$ ipython --no-banner

In [1]: import numpy as np

In [2]: from numpy import linalg as LA

In [3]: np.set_printoptions(precision=2, suppress=True, linewidth=100)

In [4]: W0 = np.load("test3.npy")

In [5]: W0
Out[5]: 
array([[10, 10,  8, 10, 10,  8],
       [ 8,  0,  2,  8,  0,  2],
       [ 4, 10,  6,  4, 10,  6],
       [10, 10,  8,  0,  0,  0],
       [ 8,  0,  2,  0,  0,  0],
       [ 4, 10,  6,  0,  0,  0]])

In [6]: B = W0 ** -1
Traceback (most recent call last):
  Cell In[6], line 1
    B = W0 ** -1
ValueError: Integers to negative integer powers are not allowed.


In [7]: B = LA.invert(W0)
Traceback (most recent call last):
  Cell In[7], line 1
    B = LA.invert(W0)
AttributeError: module 'numpy.linalg' has no attribute 'invert'


In [8]: B = LA.inv(W0)

In [9]: np.allclose(B, W0.T)
Out[9]: False

In [10]: np.unravel_index(np.abs(W0).argmax(), W0.shape)
Out[10]: (np.int64(0), np.int64(0))

In [11]: print(np.round(LA.norm(W0), 2))
38.11

In [12]: print(W0.shape)
(6, 6)

In [13]: W0 - W0[0]
Out[13]: 
array([[  0,   0,   0,   0,   0,   0],
       [ -2, -10,  -6,  -2, -10,  -6],
       [ -6,   0,  -2,  -6,   0,  -2],
       [  0,   0,   0, -10, -10,  -8],
       [ -2, -10,  -6, -10, -10,  -8],
       [ -6,   0,  -2, -10, -10,  -8]])

In [14]: LA.svd(W0, compute_uv=False)
Out[14]: array([33.69, 12.87, 11.5 ,  4.39,  0.44,  0.17])

In [15]: X = np.load("dump.npy")

In [16]: X
Out[16]: 
array([[ 1,  1,  1,  1,  1,  1,  1,  1],
       [ 1, -1, -1,  1,  1, -1, -1,  1],
       [ 1,  1, -1, -1,  1,  1, -1, -1],
       [ 1, -1,  1, -1, -1,  1, -1,  1]])

In [17]: W1 = np.array([[2, 2], [1, 3], [2, 0], [0, 2], [2, 0], [3, 1], [0, 3], [1, 1]])

In [18]: c = np.array([8, 2])

In [19]: act = np.maximum(X @ W1 + c, 0)

In [20]: print(LA.matrix_rank(act))
2

In [21]: act
Out[21]: 
array([[19, 14],
       [ 7,  0],
       [13,  2],
       [13,  0]])

In [22]: (act > 0).astype(int)
Out[22]: 
array([[1, 1],
       [1, 0],
       [1, 1],
       [1, 0]])

In [23]: C = np.array([[1, 0], [3, 3]])

In [24]: (act @ C).round(6).argmax(axis=1)
Out[24]: array([0, 0, 0, 0])

In [25]: print(act @ C)
[[61 42]
 [ 7  0]
 [19  6]
 [13  0]]

In [26]: W1 @ C
Out[26]: 
array([[ 8,  6],
       [10,  9],
       [ 2,  0],
       [ 6,  6],
       [ 2,  0],
       [ 6,  3],
       [ 9,  9],
       [ 4,  3]])

In [27]: X.reshape(4, 9)
Traceback (most recent call last):
  Cell In[27], line 1
    X.reshape(4, 9)
ValueError: cannot reshape array of size 32 into shape (4,9)


In [28]: X.ravel(order="F")
Out[28]: 
array([ 1,  1,  1,  1,  1, -1,  1, -1,  1, -1, -1,  1,  1,  1, -1, -1,  1,  1,  1, -1,  1, -1,  1,
        1,  1, -1, -1, -1,  1,  1, -1,  1])

In [29]: T = X.reshape(4, 2, -1)

In [30]: np.einsum("ihd,ihd->ih", T, T)
Out[30]: 
array([[4, 4],
       [4, 4],
       [4, 4],
       [4, 4]])

In [31]: print(T.shape)
(4, 2, 4)

In [32]: T.sum(axis=1)
Out[32]: 
array([[ 2,  2,  2,  2],
       [ 2, -2, -2,  2],
       [ 2,  2, -2, -2],
       [ 0,  0,  0,  0]])
